$ python3 -q
>>> import numpy as np
>>> np.set_printoptions(precision=1, suppress=True, linewidth=200)
>>> M = np.load("w.npy")
>>> M
array([[  9.3,   4.4,  -9.2],
       [ -1.7,   1.9,  -7.9],
       [ 12.2,   5.6,  -2.7],
       [  7. ,   0.6, -29.1],
       [ -2.3,  -2.7, -13.4],
       [ 15. ,   2.8, -32.3],
       [  0.1,   5.3, -12.6],
       [  8.7,   0.8,  -7.8],
       [ -8.7,  -0.4,  17.4],
       [ -8.1,  15.3,   8.6],
       [ -4.8,   7.5,  -7.4],
       [ -3.7,   3.8,   2.3],
       [  5.2,   2. ,  -2.2],
       [-12.2,  -1.3,  19. ],
       [ -8.4,  -2.6,  16.1],
       [ -8.6, -14.8,   9.8],
       [  3.5,   1.6,  12.9],
       [ -1.9,  12.3,  13. ],
       [  0.8,  14.6,  -6.9],
       [ -0.9,   5.5,   3.2]])
>>> gram = np.cov(M, rowvar=False)
>>> np.linalg.eigvalsh(gram)[::-1]
array([241.7,  44.5,  24.4])
>>> np.argsort(-M.std(axis=0).round(6), kind="stable")
array([2, 0, 1])
>>> np.argwhere(np.triu(np.abs(np.corrcoef(M.T)) > 0.8, 1))
array([], shape=(0, 2), dtype=int64)
>>> labels = M[:, 0] > np.median(M[:, 0])
>>> r0 = M[labels].mean(axis=0) - M[~labels].mean(axis=0)
>>> np.argsort(-np.abs(r0).round(6), kind="stable")
array([2, 0, 1])
>>> dist = np.linalg.norm(M[:, None] - M[None], axis=-1)
>>> dist[:5, :5]
array([[ 0. , 11.4,  7.2, 20.4, 14.2],
       [11.4,  0. , 15.3, 23. ,  7.2],
       [ 7.2, 15.3,  0. , 27.4, 19.8],
       [20.4, 23. , 27.4,  0. , 18.5],
       [14.2,  7.2, 19.8, 18.5,  0. ]])
>>> dist.mean(axis=1).argmax()
np.int64(5)
>>> dist[10].round(6).argsort(kind="stable")[:4]
array([10,  1,  6, 18])
>>> np.unravel_index(dist.round(6).argmax(), dist.shape)
(np.int64(5), np.int64(13))
>>> print((dist + 1e9 * np.eye(20)).round(6).argmin(axis=1))
[ 7  6  0  5  1  3  1  0 14 17  1 19  7  8  8 14 19  9 10 11]
>>> np.linalg.matrix_rank(dist ** 2)
np.int64(5)
>>> np.flatnonzero(dist[10] < dist.mean() / 2)
array([ 1,  6, 10, 11, 18])
>>> round(float(np.linalg.norm(M[13] - M[5])), 1)
58.2
>>> round(np.linalg.norm(M) ** 2 / np.linalg.norm(M, 2) ** 2, 1)
np.float64(1.3)
>>> np.linalg.norm(M, axis=1).argmax()
np.int64(5)
>>> np.round(M[13] @ M[5], 1)
np.float64(-800.3)
>>> cen = M - M.mean(axis=0)
>>> evecs = np.linalg.svd(cen)[2][:1]
>>> Y = cen - cen @ evecs.T @ evecs
>>> np.round(np.diag(evecs.T @ evecs), 1) + 0
array([0.2, 0. , 0.8])
>>> Y.std(axis=0)
array([4.5, 6.4, 2. ])
>>> data = np.load("x.npy")
>>> data
array([[ 3,  0,  3,  0,  1,  2],
       [ 4,  3,  3,  0,  3,  5],
       [ 6,  4,  6,  1,  3,  7],
       [ 7,  5,  6,  1,  4,  8],
       [ 9,  7,  7,  2,  4,  9],
       [10,  7,  8,  5,  7, 12],
       [13,  8, 11,  7,  7, 14],
       [16,  9, 14,  7,  8, 16],
       [16, 11, 15, 10,  9, 16],
       [16, 13, 18, 11, 11, 16],
       [17, 15, 19, 11, 11, 16],
       [17, 17, 20, 12, 12, 17],
       [17, 20, 21, 15, 12, 19],
       [18, 22, 21, 16, 15, 21],
       [18, 22, 23, 17, 15, 21],
       [20, 22, 25, 19, 16, 24],
       [21, 23, 26, 20, 17, 24],
       [24, 26, 29, 22, 18, 24],
       [26, 27, 31, 25, 19, 26],
       [26, 29, 32, 28, 22, 29],
       [29, 31, 34, 28, 24, 30],
       [30, 34, 34, 31, 25, 30],
       [31, 37, 35, 31, 27, 32]])
>>> Y = np.array([[-3, 2, -2],
...     [-3, -2, -3],
...     [0, 0, -2],
...     [0, -2, 3],
...     [0, 1, 3],
...     [-2, -3, 0]])
>>> np.vstack([data, Y.T]).shape
(26, 6)
>>> np.linalg.matrix_rank(data @ Y)
np.int64(3)
>>> print(np.linalg.matrix_rank(np.vstack([data, Y.T])))
6
>>> data @ Y
array([[ -13,    1,   -9],
       [ -31,  -10,  -14],
       [ -44,  -16,  -24],
       [ -52,  -18,  -26],
       [ -66,  -23,  -35],
       [ -75,  -33,  -21],
       [ -91,  -39,  -30],
       [-107,  -40,  -42],
       [-113,  -49,  -38],
       [-119,  -53,  -41],
       [-128,  -55,  -51],
       [-136,  -63,  -53],
       [-149,  -81,  -55],
       [-162,  -88,  -51],
       [-162,  -90,  -52],
       [-174,  -98,  -51],
       [-180,  -99,  -52],
       [-198, -102,  -64],
       [-211, -111,  -63],
       [-223, -127,  -53],
       [-240, -126,  -63],
       [-252, -135,  -62],
       [-268, -143,  -69]])
